>>> import numpy as np
>>> from numpy import linalg as LA
>>> np.set_printoptions(precision=2, suppress=True, linewidth=200)
>>> def rnd(a):
...     return np.round(a, 2) + 0
... 
>>> E = np.loadtxt("out19.csv", delimiter=",")
>>> rnd(E)
array([[0.04, 0.02, 0.02, 0.07, 0.13, 0.07, 0.07, 0.15, 0.11, 0.  , 0.11, 0.15, 0.07],
       [0.13, 0.05, 0.15, 0.13, 0.08, 0.13, 0.02, 0.08, 0.11, 0.06, 0.  , 0.05, 0.02],
       [0.04, 0.  , 0.07, 0.01, 0.1 , 0.1 , 0.07, 0.04, 0.09, 0.09, 0.12, 0.1 , 0.13],
       [0.03, 0.  , 0.06, 0.24, 0.15, 0.  , 0.  , 0.21, 0.12, 0.15, 0.03, 0.03, 0.  ],
       [0.11, 0.09, 0.  , 0.04, 0.16, 0.16, 0.09, 0.04, 0.13, 0.02, 0.07, 0.02, 0.07],
       [0.13, 0.  , 0.23, 0.05, 0.21, 0.03, 0.13, 0.03, 0.  , 0.  , 0.03, 0.15, 0.03],
       [0.07, 0.04, 0.02, 0.  , 0.14, 0.04, 0.16, 0.16, 0.09, 0.02, 0.12, 0.09, 0.05],
       [0.03, 0.12, 0.12, 0.14, 0.12, 0.05, 0.1 , 0.1 , 0.  , 0.14, 0.02, 0.  , 0.07],
       [0.01, 0.12, 0.07, 0.13, 0.09, 0.04, 0.09, 0.06, 0.04, 0.13, 0.09, 0.1 , 0.03],
       [0.  , 0.  , 0.08, 0.12, 0.08, 0.  , 0.12, 0.14, 0.12, 0.16, 0.02, 0.06, 0.09],
       [0.  , 0.14, 0.  , 0.07, 0.04, 0.04, 0.09, 0.12, 0.12, 0.12, 0.07, 0.16, 0.04],
       [0.09, 0.04, 0.  , 0.11, 0.09, 0.04, 0.11, 0.09, 0.02, 0.04, 0.16, 0.15, 0.07],
       [0.05, 0.11, 0.15, 0.11, 0.04, 0.04, 0.04, 0.09, 0.05, 0.04, 0.13, 0.15, 0.02]])
>>> B = np.array([[4, 0, 5],
...     [4, 4, 0],
...     [3, 2, 5],
...     [4, 4, 1],
...     [1, 3, 3],
...     [2, 3, 3],
...     [1, 5, 4],
...     [4, 2, 4],
...     [3, 4, 2],
...     [4, 4, 3],
...     [0, 3, 3],
...     [2, 0, 1],
...     [4, 4, 4]])
>>> LA.matrix_rank(np.vstack([E, B.T]))
np.int64(13)
>>> LA.matrix_rank(E @ B)
np.int64(3)
>>> rng = np.random.default_rng(292)
>>> B = E + rng.integers(-2, 3, (13, 1)) @ rng.integers(-2, 3, (1, 13))
>>> rnd(B)
array([[ 2.04,  0.02,  2.02,  4.07, -3.87,  4.07, -3.93,  2.15,  0.11,  2.  , -1.89, -1.85,  0.07],
       [ 1.13,  0.05,  1.15,  2.13, -1.92,  2.13, -1.98,  1.08,  0.11,  1.06, -1.  , -0.95,  0.02],
       [-1.96,  0.  , -1.93, -3.99,  4.1 , -3.9 ,  4.07, -1.96,  0.09, -1.91,  2.12,  2.1 ,  0.13],
       [ 1.03,  0.  ,  1.06,  2.24, -1.85,  2.  , -2.  ,  1.21,  0.12,  1.15, -0.97, -0.97,  0.  ],
       [ 1.11,  0.09,  1.  ,  2.04, -1.84,  2.16, -1.91,  1.04,  0.13,  1.02, -0.93, -0.98,  0.07],
       [ 1.13,  0.  ,  1.23,  2.05, -1.79,  2.03, -1.87,  1.03,  0.  ,  1.  , -0.97, -0.85,  0.03],
       [-1.93,  0.04, -1.98, -4.  ,  4.14, -3.96,  4.16, -1.84,  0.09, -1.98,  2.12,  2.09,  0.05],
       [ 2.03,  0.12,  2.12,  4.14, -3.88,  4.05, -3.9 ,  2.1 ,  0.  ,  2.14, -1.98, -2.  ,  0.07],
       [ 0.01,  0.12,  0.07,  0.13,  0.09,  0.04,  0.09,  0.06,  0.04,  0.13,  0.09,  0.1 ,  0.03],
       [-1.  ,  0.  , -0.92, -1.88,  2.08, -2.  ,  2.12, -0.86,  0.12, -0.84,  1.02,  1.06,  0.09],
       [ 0.  ,  0.14,  0.  ,  0.07,  0.04,  0.04,  0.09,  0.12,  0.12,  0.12,  0.07,  0.16,  0.04],
       [-0.91,  0.04, -1.  , -1.89,  2.09, -1.96,  2.11, -0.91,  0.02, -0.96,  1.16,  1.15,  0.07],
       [-0.95,  0.11, -0.85, -1.89,  2.04, -1.96,  2.04, -0.91,  0.05, -0.96,  1.13,  1.15,  0.02]])
>>> LA.matrix_rank(B - E, tol=1e-8)
np.int64(1)
>>> np.allclose(E, E.T)
False
>>> def softmax(z):
...     e = np.exp(z - z.max(axis=-1, keepdims=True))
...     return e / e.sum(axis=-1, keepdims=True)
... 
>>> rnd(softmax(E).sum(axis=1))
array([1., 1., 1., 1., 1., 1., 1., 1., 1., 1., 1., 1., 1.])
>>> rnd(softmax(10 * E[4]))
array([0.09, 0.08, 0.03, 0.04, 0.16, 0.16, 0.08, 0.04, 0.11, 0.04, 0.06, 0.04, 0.06])
>>> att = E @ E.T / np.sqrt(13)
>>> rnd(softmax(att)[4] @ E)
array([0.06, 0.06, 0.07, 0.09, 0.11, 0.06, 0.08, 0.1 , 0.08, 0.07, 0.07, 0.09, 0.05])
>>> mat = (rng.random((5, 5)) < 0.3) + np.eye(5)
>>> mat /= mat.sum(axis=1, keepdims=True)
>>> mat
array([[0.5 , 0.  , 0.  , 0.5 , 0.  ],
       [0.5 , 0.5 , 0.  , 0.  , 0.  ],
       [0.  , 0.  , 0.5 , 0.5 , 0.  ],
       [0.  , 0.25, 0.  , 0.5 , 0.25],
       [0.  , 0.  , 0.  , 0.5 , 0.5 ]])
>>> np.kron(np.eye(2, dtype=int), mat)
array([[0.5 , 0.  , 0.  , 0.5 , 0.  , 0.  , 0.  , 0.  , 0.  , 0.  ],
       [0.5 , 0.5 , 0.  , 0.  , 0.  , 0.  , 0.  , 0.  , 0.  , 0.  ],
       [0.  , 0.  , 0.5 , 0.5 , 0.  , 0.  , 0.  , 0.  , 0.  , 0.  ],
       [0.  , 0.25, 0.  , 0.5 , 0.25, 0.  , 0.  , 0.  , 0.  , 0.  ],
       [0.  , 0.  , 0.  , 0.5 , 0.5 , 0.  , 0.  , 0.  , 0.  , 0.  ],
       [0.  , 0.  , 0.  , 0.  , 0.  , 0.5 , 0.  , 0.  , 0.5 , 0.  ],
       [0.  , 0.  , 0.  , 0.  , 0.  , 0.5 , 0.5 , 0.  , 0.  , 0.  ],
       [0.  , 0.  , 0.  , 0.  , 0.  , 0.  , 0.  , 0.5 , 0.5 , 0.  ],
       [0.  , 0.  , 0.  , 0.  , 0.  , 0.  , 0.25, 0.  , 0.5 , 0.25],
       [0.  , 0.  , 0.  , 0.  , 0.  , 0.  , 0.  , 0.  , 0.5 , 0.5 ]])
>>> np.einsum("ij,ji->", mat, mat)
np.float64(1.5)
>>> rnd(np.poly(mat))
array([ 1.  , -2.5 ,  2.37, -1.12,  0.28, -0.03])
>>> rnd(LA.eigvals(mat))
array([0.5 +0.j  , 1.  +0.j  , 0.25+0.25j, 0.25-0.25j, 0.5 +0.j  ])
>>> rnd(LA.det(mat.T))
np.float64(0.03)
>>> rnd(np.abs(LA.eigvals(mat)).max())
np.float64(1.0)
>>> np.allclose(mat, mat.T)
False
>>> rnd(mat @ mat)
array([[0.25, 0.12, 0.  , 0.5 , 0.12],
       [0.5 , 0.25, 0.  , 0.25, 0.  ],
       [0.  , 0.12, 0.25, 0.5 , 0.12],
       [0.12, 0.25, 0.  , 0.38, 0.25],
       [0.  , 0.12, 0.  , 0.5 , 0.38]])
>>> rnd((mat + mat.T) / 2)
array([[0.5 , 0.25, 0.  , 0.25, 0.  ],
       [0.25, 0.5 , 0.  , 0.12, 0.  ],
       [0.  , 0.  , 0.5 , 0.25, 0.  ],
       [0.25, 0.12, 0.25, 0.5 , 0.38],
       [0.  , 0.  , 0.  , 0.38, 0.5 ]])
>>> rnd(LA.matrix_power(mat, 3))
array([[0.19, 0.19, 0.  , 0.44, 0.19],
       [0.38, 0.19, 0.  , 0.38, 0.06],
       [0.06, 0.19, 0.12, 0.44, 0.19],
       [0.19, 0.22, 0.  , 0.38, 0.22],
       [0.06, 0.19, 0.  , 0.44, 0.31]])
>>> np.allclose(mat @ mat.T, mat.T @ mat)
False
>>> rnd((mat - mat.T) / 2)
array([[ 0.  , -0.25,  0.  ,  0.25,  0.  ],
       [ 0.25,  0.  ,  0.  , -0.12,  0.  ],
       [ 0.  ,  0.  ,  0.  ,  0.25,  0.  ],
       [-0.25,  0.12, -0.25,  0.  , -0.12],
       [ 0.  ,  0.  ,  0.  ,  0.12,  0.  ]])
>>> X = np.loadtxt("arr.csv", delimiter=",")
>>> X
array([[ 1.,  3.,  1., -9.,  2.,  3.],
       [ 3.,  3.,  2., -3.,  1.,  1.],
       [ 0.,  1.,  3.,  0.,  2.,  0.],
       [ 3.,  0.,  3.,  0.,  0.,  0.],
       [ 2.,  0.,  1., -3.,  2.,  1.],
       [ 2.,  3.,  1., -3.,  3.,  1.],
       [ 2.,  3.,  1., -3.,  1.,  1.]])
>>> X.sum(axis=0)
array([ 13.,  13.,  12., -21.,  11.,   7.])
>>> rnd(LA.svd(X, compute_uv=False))
array([13.98,  5.63,  2.91,  2.72,  1.98,  0.  ])
>>> rnd(LA.norm(X))
np.float64(15.72)
>>> np.count_nonzero(X)
np.int64(34)
>>> r = LA.matrix_rank(X)
>>> r
np.int64(5)
>>> N = LA.svd(X)[2][r:].T
>>> rnd(N @ N.T)
array([[0. , 0. , 0. , 0. , 0. , 0. ],
       [0. , 0. , 0. , 0. , 0. , 0. ],
       [0. , 0. , 0. , 0. , 0. , 0. ],
       [0. , 0. , 0. , 0.1, 0. , 0.3],
       [0. , 0. , 0. , 0. , 0. , 0. ],
       [0. , 0. , 0. , 0.3, 0. , 0.9]])
>>> rnd(X @ N)
array([[0.],
       [0.],
       [0.],
       [0.],
       [0.],
       [0.],
       [0.]])
>>> N.shape
(6, 1)
>>> Uu, sv, Vt = LA.svd(X)
>>> evecs = Vt[:(sv > 1e-8).sum()]
>>> x0 = X[2] + -1 * X[4] + rng.integers(2) * np.eye(6)[3]
>>> x0
array([-2.,  1.,  2.,  3.,  0., -1.])
>>> LA.matrix_rank(np.vstack([X, x0]))
np.int64(5)
>>> np.allclose(evecs.T @ evecs @ x0, x0)
True
>>> rnd(LA.norm(x0 - evecs.T @ evecs @ x0))
np.float64(0.0)
>>> rnd(np.diag(evecs.T @ evecs))
array([1. , 1. , 1. , 0.9, 1. , 0.1])
>>> B = X / LA.norm(X, axis=1, keepdims=True)
>>> C2 = B @ B.T
>>> (np.abs(C2) > 0.9).astype(int)
array([[1, 0, 0, 0, 0, 0, 0],
       [0, 1, 0, 0, 0, 1, 1],
       [0, 0, 1, 0, 0, 0, 0],
       [0, 0, 0, 1, 0, 0, 0],
       [0, 0, 0, 0, 1, 0, 0],
       [0, 1, 0, 0, 0, 1, 1],
       [0, 1, 0, 0, 0, 1, 1]])
>>> rnd(C2[2])
array([0.26, 0.51, 1.  , 0.57, 0.43, 0.56, 0.43])
>>> np.argwhere(np.triu(np.abs(C2) > 0.95, 1))
array([[1, 6]])
>>> rnd(C2)
array([[1.  , 0.78, 0.26, 0.14, 0.83, 0.82, 0.86],
       [0.78, 1.  , 0.51, 0.62, 0.8 , 0.91, 0.97],
       [0.26, 0.51, 1.  , 0.57, 0.43, 0.56, 0.43],
       [0.14, 0.62, 0.57, 1.  , 0.49, 0.37, 0.42],
       [0.83, 0.8 , 0.43, 0.49, 1.  , 0.84, 0.78],
       [0.82, 0.91, 0.56, 0.37, 0.84, 1.  , 0.94],
       [0.86, 0.97, 0.43, 0.42, 0.78, 0.94, 1.  ]])
>>> rnd(np.degrees(np.arccos(np.clip(C2[2, 3], -1, 1))))
np.float64(55.46)
>>> A = np.load("layer7.npy")
>>> A
array([[ 21.63,  16.02,  27.22],
       [-13.45,  -9.91, -17.05],
       [ -5.4 ,  -4.07,  -6.8 ],
       [  5.42,   4.01,   6.8 ],
       [-10.76,  -8.06, -13.63],
       [ 10.87,   8.02,  13.55],
       [-18.86, -13.94, -23.74],
       [ -2.76,  -2.  ,  -3.43],
       [ 16.26,  11.97,  20.35],
       [-24.25, -18.14, -30.59],
       [  2.77,   1.89,   3.39],
       [ 13.48,  10.06,  16.91],
       [ -0.06,  -0.03,  -0.07],
       [ -5.43,  -3.94,  -6.75],
       [-21.6 , -16.01, -27.22],
       [ 10.7 ,   8.01,  13.63],
       [ -0.06,   0.02,  -0.07],
       [  8.12,   5.98,  10.15],
       [ 10.84,   7.96,  13.61],
       [-21.56, -16.07, -27.19],
       [ 21.57,  16.02,  27.2 ],
       [-24.28, -18.  , -30.62],
       [ 13.6 ,  10.02,  17.03],
       [-21.58, -15.93, -27.16],
       [-16.2 , -11.99, -20.38],
       [ 24.25,  18.07,  30.62],
       [ 16.18,  12.  ,  20.41],
       [-16.17, -11.98, -20.49],
       [ 21.6 ,  15.96,  27.32],
       [  8.18,   5.88,  10.21],
       [ 16.12,  12.06,  20.36]])
>>> O, R = LA.qr(A)
>>> np.trace(O @ O.T)
np.float64(3.0)
>>> O.shape, R.shape
((31, 3), (3, 3))
>>> rnd(abs(R[0, 0])), rnd(LA.norm(A[:, 0]))
(np.float64(86.47), np.float64(86.47))
>>> rnd(LA.norm(A, 2) / LA.norm(A))
np.float64(1.0)
>>> round(np.log10(LA.cond(A)))
3
>>> np.argsort(-LA.norm(A, axis=0).round(6), kind="stable")[:3]
array([2, 0, 1])
>>> LA.matrix_rank(A, rtol=0.1)
np.int64(1)
>>> LA.cond(A) > 100
np.True_
>>> [round(float(x), 2) for x in LA.svd(A, compute_uv=False)[:3]]
[153.19, 0.35, 0.24]
>>> B = np.c_[A[:, :2] @ np.array([[2, -3], [1, 2]]), np.array([2, -6, 8, -6, -3, -2, 5, 9, -9, -5, 9, 2, 4, 9, -6, 4, 7, -9, -8, -5, -4, -2, -1, 0, 3, 5, 7, -5, -9, 2, -3])]
>>> rnd(B)
array([[ 59.28, -32.85,   2.  ],
       [-36.81,  20.53,  -6.  ],
       [-14.87,   8.06,   8.  ],
       [ 14.85,  -8.24,  -6.  ],
       [-29.58,  16.16,  -3.  ],
       [ 29.76, -16.57,  -2.  ],
       [-51.66,  28.7 ,   5.  ],
       [ -7.52,   4.28,   9.  ],
       [ 44.49, -24.84,  -9.  ],
       [-66.64,  36.47,  -5.  ],
       [  7.43,  -4.53,   9.  ],
       [ 37.02, -20.32,   2.  ],
       [ -0.15,   0.12,   4.  ],
       [-14.8 ,   8.41,   9.  ],
       [-59.21,  32.78,  -6.  ],
       [ 29.41, -16.08,   4.  ],
       [ -0.1 ,   0.22,   7.  ],
       [ 22.22, -12.4 ,  -9.  ],
       [ 29.64, -16.6 ,  -8.  ],
       [-59.19,  32.54,  -5.  ],
       [ 59.16, -32.67,  -4.  ],
       [-66.56,  36.84,  -2.  ],
       [ 37.22, -20.76,  -1.  ],
       [-59.09,  32.88,   0.  ],
       [-44.39,  24.62,   3.  ],
       [ 66.57, -36.61,   5.  ],
       [ 44.36, -24.54,   7.  ],
       [-44.32,  24.55,  -5.  ],
       [ 59.16, -32.88,  -9.  ],
       [ 22.24, -12.78,   2.  ],
       [ 44.3 , -24.24,  -3.  ]])
>>> rnd(LA.lstsq(A, B[:, 0])[0])
array([2., 1., 0.])
>>> J = np.load("mat.npy")
>>> J
array([[ 0,  2,  3,  3,  2,  1,  0, -2,  2,  1],
       [ 1,  0,  1,  3,  3,  1,  3, -3,  3,  0],
       [ 3,  2,  3,  0,  2,  0,  0, -2,  2,  1],
       [ 2,  2,  0,  3,  1,  0,  2, -1,  1,  1],
       [ 0,  1,  2,  1,  3,  3,  3, -3,  1,  2],
       [ 1,  0,  0,  1,  3,  1,  2, -3,  3,  1]])
>>> B = np.array([[-9, 9, 3],
...     [-9, -5, 6],
...     [-4, 7, -9],
...     [8, 4, -2],
...     [4, 6, 2],
...     [-6, 4, -5],
...     [-4, -3, 2],
...     [-7, 0, 1],
...     [4, 1, 6],
...     [-9, -4, 6]])
>>> np.vstack([J, B.T]).shape
(9, 10)
>>> LA.matrix_rank(J @ B)
np.int64(3)
>>> np.einsum("ik,kj->ji", J, B)
array([[  9,  38, -36, -14, -20,  21],
       [ 37,  44,  48,  17,  27,  28],
       [ -6,  10,  14,  29,  -2,  27]])
>>> LA.matrix_rank(np.vstack([J, B.T]))
np.int64(9)
